In [1]: import numpy as np

In [2]: import numpy.linalg as la

In [3]: np.set_printoptions(precision=3, suppress=True, linewidth=200)

In [4]: def rnd(a):
   ...:     return np.round(a, 3) + 0
   ...: 

In [5]: other = np.array([[2, 2], [0, 2]])

In [6]: W2 = np.array([[-2, -8], [1, -4]])

In [7]: m1 = np.kron(other, W2)

In [8]: m1
Out[8]: 
array([[ -4, -16,  -4, -16],
       [  2,  -8,   2,  -8],
       [  0,   0,  -4, -16],
       [  0,   0,   2,  -8]])

In [9]: rnd(la.norm(m1, 2))
Out[9]: np.float64(29.281)

In [10]: print(rnd(la.norm(m1, 1)), rnd(la.norm(m1, np.inf)))
48.0 40.0

In [11]: rnd(la.norm(m1[2], 1)), rnd(la.norm(m1[2], np.inf))
Out[11]: (np.float64(20.0), np.float64(16.0))

In [12]: rnd(la.norm(m1[2] - m1[0]))
Out[12]: np.float64(16.492)

In [13]: f = np.array([-3, 1])

In [14]: print(np.cross(m1[2, :3], m1[0, :3]))
[-64  16   0]

In [15]: rnd(la.det(m1[::-1]))
Out[15]: np.float64(4096.0)

In [16]: np.einsum("ij,ji->", m1, m1)
Out[16]: np.int64(32)

In [17]: rnd(la.eigvals(m1).sum().real)
Out[17]: np.float64(-24.0)

In [18]: np.kron(np.eye(2, dtype=int), m1)
Out[18]: 
array([[ -4, -16,  -4, -16,   0,   0,   0,   0],
       [  2,  -8,   2,  -8,   0,   0,   0,   0],
       [  0,   0,  -4, -16,   0,   0,   0,   0],
       [  0,   0,   2,  -8,   0,   0,   0,   0],
       [  0,   0,   0,   0,  -4, -16,  -4, -16],
       [  0,   0,   0,   0,   2,  -8,   2,  -8],
       [  0,   0,   0,   0,   0,   0,  -4, -16],
       [  0,   0,   0,   0,   0,   0,   2,  -8]])

In [19]: rnd(la.det(m1.T))
Out[19]: np.float64(4096.0)

In [20]: F = np.arange(9).reshape(3, 3) + -3

In [21]: print(F)
[[-3 -2 -1]
 [ 0  1  2]
 [ 3  4  5]]

In [22]: q = m1.astype(float).copy()

In [23]: for j in range(4):
    ...:     q[:, j] -= q[:, :j] @ (q[:, :j].T @ q[:, j])
    ...:     q[:, j] /= la.norm(q[:, j])
    ...: 

In [24]: rnd(q)
Out[24]: 
array([[-0.894, -0.447,  0.   ,  0.   ],
       [ 0.447, -0.894,  0.   ,  0.   ],
       [ 0.   ,  0.   , -0.894, -0.447],
       [ 0.   ,  0.   ,  0.447, -0.894]])

In [25]: rk = la.matrix_rank(F)

In [26]: print(rk)
2

In [27]: ns = la.svd(F)[2][rk:].T

In [28]: print(rnd(ns[:, 0] / ns[np.abs(ns[:, 0]).round(6).argmax(), 0]))
[-0.5  1.  -0.5]

In [29]: [int(la.matrix_rank(F[:i])) for i in range(1, len(F) + 1)]
Out[29]: [1, 2, 2]

In [30]: rnd(ns @ ns.T)
Out[30]: 
array([[ 0.167, -0.333,  0.167],
       [-0.333,  0.667, -0.333],
       [ 0.167, -0.333,  0.167]])

In [31]: rnd(F @ ns)
Out[31]: 
array([[0.],
       [0.],
       [0.]])
